In [1]: import numpy as np

In [2]: import numpy.linalg as la

In [3]: np.set_printoptions(suppress=True, linewidth=100)

In [4]: tidy = lambda a: np.round(a, 1) + 0

In [5]: F = np.load("arr.npy")

In [6]: print(tidy(F))
[[-26.4 -26.4 -11. ]
 [-15.8 -15.8  -7.8]
 [-13.9 -13.9  -7.1]
 [-13.2 -13.2  -6.9]
 [-10.9 -10.9  -6. ]
 [ -9.5  -9.5  -5.5]
 [ -7.1  -7.1  -4.5]
 [ -4.6  -4.6  -3.3]
 [ -4.4  -4.4  -3.2]
 [ -1.7  -1.7  -1.7]
 [ -1.1  -1.1  -1.2]
 [  0.    0.    0. ]
 [  0.1   0.1   0.3]
 [  0.1   0.1   0.3]
 [  0.1   0.1   0.4]
 [  0.    0.   -0.1]
 [  0.1   0.1  -0.2]
 [  0.2   0.2  -0.2]
 [  0.7   0.7  -0.8]
 [  1.8   1.8  -1.7]
 [  1.8   1.8  -1.7]
 [  3.1   3.1  -2.5]
 [  3.7   3.7  -2.9]
 [  3.9   3.9  -3. ]]

In [7]: U, s, VT = la.svd(F)

In [8]: vecs = VT[:(s > 1e-8).sum()]

In [9]: rng = np.random.default_rng(6350)

In [10]: x = F[7] + 4 * F[6] + rng.integers(2) * np.eye(3)[2]

In [11]: print(tidy(x))
[-32.8 -32.8 -21.2]

In [12]: print(tidy(np.diag(vecs.T @ vecs)))
[0.5 0.5 1. ]

In [13]: print(np.allclose(vecs.T @ vecs @ x, x))
True

In [14]: print(tidy(la.norm(x - vecs.T @ vecs @ x)))
0.0

In [15]: print(np.abs(np.diag(la.qr(F)[1])) > 1e-9)
[ True False  True]

In [16]: print(np.allclose(F[:-1].T @ la.lstsq(F[:-1].T, F[-1])[0], F[-1]))
True

In [17]: print(np.unique(F.round(6), axis=0).shape)
(24, 3)

In [18]: print(tidy(F @ la.pinv(F) @ F))
[[-26.4 -26.4 -11. ]
 [-15.8 -15.8  -7.8]
 [-13.9 -13.9  -7.1]
 [-13.2 -13.2  -6.9]
 [-10.9 -10.9  -6. ]
 [ -9.5  -9.5  -5.5]
 [ -7.1  -7.1  -4.5]
 [ -4.6  -4.6  -3.3]
 [ -4.4  -4.4  -3.2]
 [ -1.7  -1.7  -1.7]
 [ -1.1  -1.1  -1.2]
 [  0.    0.    0. ]
 [  0.1   0.1   0.3]
 [  0.1   0.1   0.3]
 [  0.1   0.1   0.4]
 [  0.    0.   -0.1]
 [  0.1   0.1  -0.2]
 [  0.2   0.2  -0.2]
 [  0.7   0.7  -0.8]
 [  1.8   1.8  -1.7]
 [  1.8   1.8  -1.7]
 [  3.1   3.1  -2.5]
 [  3.7   3.7  -2.9]
 [  3.9   3.9  -3. ]]

In [19]: print(tidy(np.trace(la.pinv(F) @ F)))
2.0

In [20]: print(la.lstsq(F[:-1].T, F[-1])[2])
2

In [21]: W1 = np.array([[3, 0, 3, 0], [1, 2, 2, 3], [1, 0, 2, 1]])

In [22]: coef = np.array([0, -2, 0, 1])

In [23]: act = np.maximum(F @ W1 + coef, 0)

In [24]: print((act > 0).astype(int))
[[0 0 0 0]
 [0 0 0 0]
 [0 0 0 0]
 [0 0 0 0]
 [0 0 0 0]
 [0 0 0 0]
 [0 0 0 0]
 [0 0 0 0]
 [0 0 0 0]
 [0 0 0 0]
 [0 0 0 0]
 [0 0 0 1]
 [1 0 1 1]
 [1 0 1 1]
 [1 0 1 1]
 [1 0 1 1]
 [1 0 1 1]
 [1 0 1 1]
 [1 0 1 1]
 [1 1 1 1]
 [1 1 1 1]
 [1 1 1 1]
 [1 1 1 1]
 [1 1 1 1]]

In [25]: print(tidy((act > 0).mean(axis=0)))
[0.5 0.2 0.5 0.5]

In [26]: print(la.matrix_rank(act))
4

In [27]: W2 = np.array([[2, 2, 2], [3, 2, 1], [4, 3, 4], [0, 0, 5]])

In [28]: print(W1 @ W2)
[[18 15 18]
 [16 12 27]
 [10  8 15]]

In [29]: print((act @ W2).round(6).argmax(axis=1))
[0 0 0 0 0 0 0 0 0 0 0 2 2 2 2 2 2 2 2 2 2 2 2 2]

In [30]: W2 = F[[0, 16]].astype(float)

In [31]: for _ in range(4):
    ...:     idx = la.norm(F[:, None] - W2, axis=-1).argmin(axis=1)
    ...:     W2 = np.array([F[idx == j].mean(axis=0) for j in range(2)])
    ...: 

In [32]: print(idx)
[0 0 0 0 0 0 1 1 1 1 1 1 1 1 1 1 1 1 1 1 1 1 1 1]

In [33]: print(np.abs(W2[1] - W2[0]).argmax())
0

In [34]: print(tidy(W2[1] - W2[0]))
[14.8 14.8  5.9]

In [35]: print(np.bincount(idx))
[ 6 18]
